% python3 -q
>>> import numpy as np
>>> np.set_printoptions(precision=3, suppress=True, linewidth=100, legacy="1.25")
>>> data = np.load("a.npy")
>>> print(data)
[[ 0  0  0  0  1  0  0  1  3 -3 -2]
 [ 0 -1  1 -2  0  0  0  0  1  0 -1]
 [ 1  2  0 -3  0  0  0  1  0  0  0]
 [ 0 -2  0  0  0 -3  0  0  0  0  0]
 [ 0 -2  0  0  0  0  0  3  0  0  0]
 [ 0 -2  0  0  0  1  0  0  2  0  0]
 [ 2  2  2  3  2  0  0 -3  0  0  0]]
>>> Y = data / np.sqrt((data ** 2).mean(axis=1, keepdims=True))
>>> print(np.linalg.norm(Y, axis=1))
[3.317 3.317 3.317 3.317 3.317 3.317 3.317]
>>> print(np.linalg.matrix_rank(Y) == np.linalg.matrix_rank(data))
True
>>> print(Y[4])
[ 0.   -1.84  0.    0.    0.    0.    0.    2.76  0.    0.    0.  ]
>>> print(np.abs(data).max())
3
>>> print(data.mean(axis=0))
[ 0.429 -0.429  0.429 -0.286  0.429 -0.286  0.     0.286  0.857 -0.429 -0.429]
>>> print(np.unravel_index(np.abs(data).argmax(), data.shape))
(0, 8)
>>> print(np.linalg.svd(data, compute_uv=False))
[6.71  5.15  4.546 3.191 2.706 2.234 1.133]
>>> W1 = np.array([[3, -2, -1, -1, 2],
...     [1, 1, 1, -2, -1],
...     [3, 0, 3, -3, 0],
...     [-2, 0, 1, 3, 3],
...     [-2, 0, -1, 2, 0],
...     [2, 3, 2, 0, 3],
...     [-1, -2, 0, -1, 0],
...     [-3, 1, -3, -1, 3],
...     [-1, 1, 1, 3, -3],
...     [-1, 3, -3, -2, 0],
...     [-3, -2, 1, -2, 3]])
>>> c = np.array([0, 2, -2, 1, 2])
>>> act = np.maximum(data @ W1 + c, 0)
>>> print(act)
[[ 1  1  4 21  0]
 [ 8  4  0  0  0]
 [ 8  3  0  0  0]
 [ 0  0  0  5  0]
 [ 0  3  0  2 13]
 [ 0  5  0 11  1]
 [13  0 14  5  4]]
>>> print((act > 0).astype(int))
[[1 1 1 1 0]
 [1 1 0 0 0]
 [1 1 0 0 0]
 [0 0 0 1 0]
 [0 1 0 1 1]
 [0 1 0 1 1]
 [1 0 1 1 1]]
>>> print(np.linalg.matrix_rank(act))
5
>>> Z = np.array([[-1, -2, 2], [2, -1, 1], [-2, 0, 1], [-2, 2, 1], [-2, -2, 1]])
>>> print(act @ Z)
[[-49  39  28]
 [  0 -20  20]
 [ -2 -19  19]
 [-10  10   5]
 [-24 -25  18]
 [-14  15  17]
 [-59 -24  49]]
>>> print(W1 @ Z)
[[ -7 -10   4]
 [  5  -5   1]
 [ -3 -12   6]
 [-12   4   3]
 [  0   8  -3]
 [ -6 -13  12]
 [ -1   2  -5]
 [  7  -3  -6]
 [  1  13   0]
 [ 17  -5  -4]
 [ -5  -2  -6]]
>>> print((act @ Z).round(6).argmax(axis=1))
[1 2 2 1 2 2 2]
>>> U, sig, vt = np.linalg.svd(data, full_matrices=False)
>>> print(U.shape, sig.shape, vt.shape)
(7, 7) (7,) (7, 11)
>>> print((sig > 1e-8).sum())
7
>>> print(np.round(vt @ vt.T, 3) + 0)
[[1. 0. 0. 0. 0. 0. 0.]
 [0. 1. 0. 0. 0. 0. 0.]
 [0. 0. 1. 0. 0. 0. 0.]
 [0. 0. 0. 1. 0. 0. 0.]
 [0. 0. 0. 0. 1. 0. 0.]
 [0. 0. 0. 0. 0. 1. 0.]
 [0. 0. 0. 0. 0. 0. 1.]]
>>> print(np.abs(U[:, 0]).round(6).argmax())
6
>>> mat = np.load("case10.npy")
>>> print(mat)
[[ -7   2  -4  -2  -3 -26  -5  -5  -6   7 -14 -20   4]
 [ -5  -6  -8 -10  -1 -50 -19 -19 -10  17 -18 -36  -4]
 [ 20 -28  -4 -20  12 -20 -32 -32   0  16  16  -8 -32]
 [-16  12  -4   4  -8 -28   4   4  -8   4 -24 -24  16]
 [  1  -4  -2  -4   1 -12  -7  -7  -2   5  -2  -8  -4]
 [  4 -16  -8 -16   4 -48 -28 -28  -8  20  -8 -32 -16]
 [  4 -16  -8 -16   4 -48 -28 -28  -8  20  -8 -32 -16]
 [  6 -11  -3  -9   4 -17 -15 -15  -2   9   2 -10 -12]
 [ -8   6  -2   2  -4 -14   2   2  -4   2 -12 -12   8]
 [ 12 -22  -6 -18   8 -34 -30 -30  -4  18   4 -20 -24]
 [  6 -11  -3  -9   4 -17 -15 -15  -2   9   2 -10 -12]
 [-15   8  -6   0  -7 -40  -3  -3 -10   9 -26 -32  12]]
>>> # rows 5 and 6 are equal
>>> U, sig, vt = np.linalg.svd(mat)
>>> evecs = vt[:(sig > 1e-8).sum()]
>>> rng = np.random.default_rng(89)
>>> x = mat[7] + -1 * mat[2] + rng.integers(2) * np.eye(13)[12]
>>> print(x)
[-14.  17.   1.  11.  -8.   3.  17.  17.  -2.  -7. -14.  -2.  21.]
>>> print(round(np.linalg.norm(x - evecs.T @ evecs @ x), 3))
0.887
>>> m1 = np.loadtxt("sample7.csv", delimiter=",")
>>> print(m1)
[[0.222 0.111 0.111 0.333 0.222]
 [0.    0.2   0.2   0.2   0.4  ]
 [0.    0.333 0.167 0.333 0.167]
 [0.2   0.2   0.2   0.2   0.2  ]
 [0.167 0.167 0.167 0.25  0.25 ]]
>>> # looks like rank 4
>>> U, sig, vt = np.linalg.svd(mat)
>>> print(np.argmax(sig[:-1] / (sig[1:] + 1e-6)) + 1)
2
>>> Y = U[:, :2] @ np.diag(sig[:2]) @ vt[:2]
>>> print(np.linalg.matrix_rank(Y))
2
>>> print(np.linalg.matrix_rank(mat, rtol=0.05))
2
>>> X = np.loadtxt("mat.csv", delimiter=",")
>>> print(X)
[[0. 3. 3. 1. 1. 1. 0. 0.]
 [2. 3. 0. 0. 2. 0. 1. 0.]
 [2. 2. 0. 3. 3. 1. 3. 0.]
 [1. 3. 1. 3. 2. 1. 2. 1.]
 [1. 0. 0. 0. 0. 2. 1. 1.]
 [0. 3. 3. 1. 1. 1. 0. 0.]
 [1. 1. 0. 3. 1. 0. 2. 1.]
 [1. 2. 3. 3. 2. 3. 2. 2.]]
>>> # rows and columns are dependent
>>> W1 = np.array([[2, 2, 2, 0],
...     [2, 3, 3, 1],
...     [0, 2, 3, 2],
...     [3, 0, 3, 2],
...     [0, 3, 3, 2],
...     [3, 1, 1, 2],
...     [3, 2, 0, 1],
...     [2, 0, 0, 3]])
>>> c = np.array([0, 2, 1, 1])
>>> act = np.maximum(X @ W1 + c, 0)
>>> print(np.linalg.matrix_rank(act))
4
>>> print(act)
[[12. 21. 26. 16.]
 [13. 23. 20.  9.]
 [29. 28. 30. 20.]
 [28. 26. 31. 23.]
 [13.  8.  5.  9.]
 [12. 21. 26. 16.]
 [21. 14. 18. 15.]
 [34. 29. 36. 33.]]
>>> Z = np.array([[4, 3], [0, 2], [5, 4], [0, 0]])
>>> print(act @ Z)
[[178. 182.]
 [152. 165.]
 [266. 263.]
 [267. 260.]
 [ 77.  75.]
 [178. 182.]
 [174. 163.]
 [316. 304.]]
>>> print(W1 @ Z)
[[18 18]
 [23 24]
 [15 16]
 [27 21]
 [15 18]
 [17 15]
 [12 13]
 [ 8  6]]
>>> print((act @ Z).round(6).argmax(axis=1))
[1 1 0 0 0 1 0 0]
>>> print(np.round(np.linalg.norm(m1, "nuc"), 3))
1.63
>>> print(m1[0] @ m1[1])
0.2
>>> print(np.linalg.norm(m1, axis=1))
[0.484 0.529 0.527 0.447 0.456]
>>> print(round(float(np.linalg.norm(m1, 1)), 3), round(float(np.linalg.norm(m1, np.inf)), 3))
1.317 1.0
>>> F = np.array([[-0.1, -0.3, -1.1, 0.1, -0.2, 2.2, 0.2, 0.3, 0.6],
...     [1.3, -0.1, -0.5, 0.6, 0.3, -0.2, -0.2, 0.3, -0.3],
...     [0.6, -2.7, 0.1, -0.3, 2.8, -1.2, -1.2, -0.5, -0.6],
...     [-1.5, 0.7, 0.4, 0.6, -1.1, -1.6, -0.7, 1.3, -0.6],
...     [0.2, 0.2, -1.3, -2.7, 0.4, 0.7, -0.3, -0.1, 1.3],
...     [0.0, 0.4, -1.7, -1.6, 0.0, -0.8, -0.3, -1.2, -1.2]])
>>> F[:, 8] *= 5
>>> print(F)
[[-0.1 -0.3 -1.1  0.1 -0.2  2.2  0.2  0.3  3. ]
 [ 1.3 -0.1 -0.5  0.6  0.3 -0.2 -0.2  0.3 -1.5]
 [ 0.6 -2.7  0.1 -0.3  2.8 -1.2 -1.2 -0.5 -3. ]
 [-1.5  0.7  0.4  0.6 -1.1 -1.6 -0.7  1.3 -3. ]
 [ 0.2  0.2 -1.3 -2.7  0.4  0.7 -0.3 -0.1  6.5]
 [ 0.   0.4 -1.7 -1.6  0.  -0.8 -0.3 -1.2 -6. ]]
>>> # column 8 is much longer than the rest
>>> G = F.T @ F
>>> print((F @ F.T).shape)
(6, 6)
>>> print(np.round(np.trace(G), 3), np.round((F ** 2).sum(), 3))
161.92 161.92
>>> print(np.diag(G))
[  4.35   8.08   6.21  10.67   9.34  10.01   2.19   3.57 107.5 ]
>>> print(np.linalg.svd(F, compute_uv=False) ** 2)
[115.303  21.471  13.807   6.886   2.624   1.829]
>>> Y = np.array([[-3, -1, -2],
...     [-2, -2, -2],
...     [3, 1, -2],
...     [-3, -1, -1],
...     [1, 1, 0],
...     [-3, -2, 3],
...     [-1, -1, 2],
...     [-2, -3, -2],
...     [2, -3, -2]])
>>> print(np.linalg.matrix_rank(np.vstack([F, Y.T])))
9
>>> print(np.linalg.matrix_rank(F @ Y))
3
>>> print(np.vstack([F, Y.T]).shape)
(9, 9)
>>> arr = np.array([[2, 2, 3, 3, 1, 0, 1, 3],
...     [0, 3, 3, 1, 1, 2, 0, 2],
...     [0, 0, 0, 2, 0, 1, 0, 3],
...     [0, 1, 3, 0, 2, 0, 2, 0],
...     [0, 0, 2, 2, 3, 0, 2, 3],
...     [3, 1, 0, 2, 2, 3, 2, 2],
...     [0, 0, 1, 2, 1, 0, 2, 1],
...     [3, 0, 1, 3, 1, 0, 0, 3],
...     [0, 1, 1, 0, 1, 3, 2, 2],
...     [3, 0, 1, 1, 1, 2, 3, 1],
...     [0, 0, 1, 0, 0, 0, 3, 2],
...     [2, 2, 1, 3, 0, 3, 2, 1],
...     [2, 1, 2, 3, 1, 3, 3, 3],
...     [2, 2, 2, 2, 1, 1, 3, 3]])
>>> arr[:, 0] = -2 * arr[:, 4]
>>> print(arr)
[[-2  2  3  3  1  0  1  3]
 [-2  3  3  1  1  2  0  2]
 [ 0  0  0  2  0  1  0  3]
 [-4  1  3  0  2  0  2  0]
 [-6  0  2  2  3  0  2  3]
 [-4  1  0  2  2  3  2  2]
 [-2  0  1  2  1  0  2  1]
 [-2  0  1  3  1  0  0  3]
 [-2  1  1  0  1  3  2  2]
 [-2  0  1  1  1  2  3  1]
 [ 0  0  1  0  0  0  3  2]
 [ 0  2  1  3  0  3  2  1]
 [-2  1  2  3  1  3  3  3]
 [-2  2  2  2  1  1  3  3]]
>>> # rank 7
>>> U, sig, vt = np.linalg.svd(arr)
>>> print(sig.round(3) + 0)
[17.867  6.461  5.198  4.479  3.956  2.742  1.333  0.   ]
>>> print(np.argmax(sig[:-1] / (sig[1:] + 1e-6)) + 1)
7
>>> Y = U[:, :7] @ np.diag(sig[:7]) @ vt[:7]
>>> print(Y.round(3) + 0)
[[-2.  2.  3.  3.  1.  0.  1.  3.]
 [-2.  3.  3.  1.  1.  2.  0.  2.]
 [ 0.  0.  0.  2.  0.  1.  0.  3.]
 [-4.  1.  3.  0.  2.  0.  2.  0.]
 [-6.  0.  2.  2.  3.  0.  2.  3.]
 [-4.  1.  0.  2.  2.  3.  2.  2.]
 [-2.  0.  1.  2.  1.  0.  2.  1.]
 [-2.  0.  1.  3.  1.  0.  0.  3.]
 [-2.  1.  1.  0.  1.  3.  2.  2.]
 [-2.  0.  1.  1.  1.  2.  3.  1.]
 [ 0.  0.  1.  0.  0.  0.  3.  2.]
 [ 0.  2.  1.  3.  0.  3.  2.  1.]
 [-2.  1.  2.  3.  1.  3.  3.  3.]
 [-2.  2.  2.  2.  1.  1.  3.  3.]]
>>> print(round(float(np.abs(arr - Y).max()), 3))
0.0
>>> J = np.load("m.npy")
>>> print(J)
[[ 1.7    0.6   -2.053  1.     1.2  ]
 [ 0.9   -0.7    1.191 -0.6    0.5  ]
 [ 0.5   -1.4    1.201 -0.6    0.9  ]
 [-0.9    1.3   -1.439  0.7   -1.6  ]
 [-1.4   -0.2    2.211 -1.1   -0.1  ]
 [-0.7   -0.6   -0.832  0.4    1.7  ]
 [-2.1    0.7    4.268 -2.2    1.7  ]
 [-0.9    0.8    3.382 -1.7   -0.2  ]
 [ 0.2    0.4   -0.746  0.4   -0.5  ]
 [ 0.7   -1.8    1.735 -0.9   -1.1  ]
 [ 0.5    0.4    0.035  0.     0.7  ]
 [-1.3   -0.2    0.695 -0.3   -0.8  ]
 [ 0.5    0.3    1.158 -0.6    0.6  ]
 [-0.5    0.7    1.653 -0.8   -1.1  ]
 [-1.3   -1.5    2.592 -1.3   -1.5  ]
 [ 0.5   -0.6   -3.571  1.8    2.   ]
 [ 1.5   -1.5    1.991 -1.     0.9  ]
 [ 0.7    1.1   -0.61   0.3    0.4  ]
 [ 2.1    1.    -0.287  0.1    1.8  ]
 [-2.1   -1.4   -1.179  0.6    0.1  ]
 [ 0.1    0.8    0.617 -0.3    0.2  ]
 [-1.3   -0.2    1.019 -0.5   -0.5  ]
 [ 0.2    0.4   -1.634  0.8   -0.3  ]
 [ 0.3   -0.1    2.623 -1.3    1.5  ]
 [ 2.     2.3    0.997 -0.5    0.3  ]
 [ 1.3   -0.7   -0.879  0.4   -0.6  ]
 [ 0.    -2.2    0.845 -0.4   -1.8  ]
 [-2.5    0.4    0.805 -0.4    0.2  ]]
>>> Y = np.c_[J[:, :2] @ np.array([[2, -1], [-1, 0]]), np.array([1, 0, 3, 1, 0, 0, 4, 4, 1, 3, 4, 3, 2, 1, 1, 0, 3, 3, 3, 5, 5, 2, 0, 3, 1, 0, 5, 2])]
>>> print(Y)
[[ 2.8 -1.7  1. ]
 [ 2.5 -0.9  0. ]
 [ 2.4 -0.5  3. ]
 [-3.1  0.9  1. ]
 [-2.6  1.4  0. ]
 [-0.8  0.7  0. ]
 [-4.9  2.1  4. ]
 [-2.6  0.9  4. ]
 [ 0.  -0.2  1. ]
 [ 3.2 -0.7  3. ]
 [ 0.6 -0.5  4. ]
 [-2.4  1.3  3. ]
 [ 0.7 -0.5  2. ]
 [-1.7  0.5  1. ]
 [-1.1  1.3  1. ]
 [ 1.6 -0.5  0. ]
 [ 4.5 -1.5  3. ]
 [ 0.3 -0.7  3. ]
 [ 3.2 -2.1  3. ]
 [-2.8  2.1  5. ]
 [-0.6 -0.1  5. ]
 [-2.4  1.3  2. ]
 [ 0.  -0.2  0. ]
 [ 0.7 -0.3  3. ]
 [ 1.7 -2.   1. ]
 [ 3.3 -1.3  0. ]
 [ 2.2  0.   5. ]
 [-5.4  2.5  2. ]]
>>> print(np.linalg.matrix_rank(Y))
3
>>> print(np.round(np.linalg.norm(Y - J @ np.linalg.lstsq(J, Y)[0], axis=0), 3) + 0)
[ 0.     0.    12.483]
>>> x = np.array([2, 2, 2])
>>> rhs = Y @ x
>>> print(np.round(np.linalg.pinv(Y) @ Y, 3) + 0)
[[1. 0. 0.]
 [0. 1. 0.]
 [0. 0. 1.]]
>>> print(np.linalg.solve(Y.T @ Y, Y.T @ rhs))
[2. 2. 2.]
>>> rhs = rhs + 0.3 * rng.normal(size=28)
>>> print(rhs)
[ 4.118  3.523  9.889 -2.118 -2.299 -0.045  2.435  4.773  1.333 11.322  7.855  3.847  4.405 -0.58
  2.503  1.567 11.708  5.17   8.426  8.878  8.38   1.567 -0.421  7.119  1.643  4.117 14.58  -1.942]
>>> c, *_ = np.linalg.lstsq(Y, rhs)
>>> print(c.round())
[2. 2. 2.]
>>> print(round(np.linalg.norm(rhs - Y @ c), 3))
1.233
>>> print([round(float(np.linalg.norm(np.linalg.solve(Y.T @ Y + lam * np.eye(3), Y.T @ rhs))), 2) for lam in (0, 1, 10, 100)])
[3.5, 3.21, 2.4, 1.53]
>>> print(c)
[2.017 2.034 2.009]
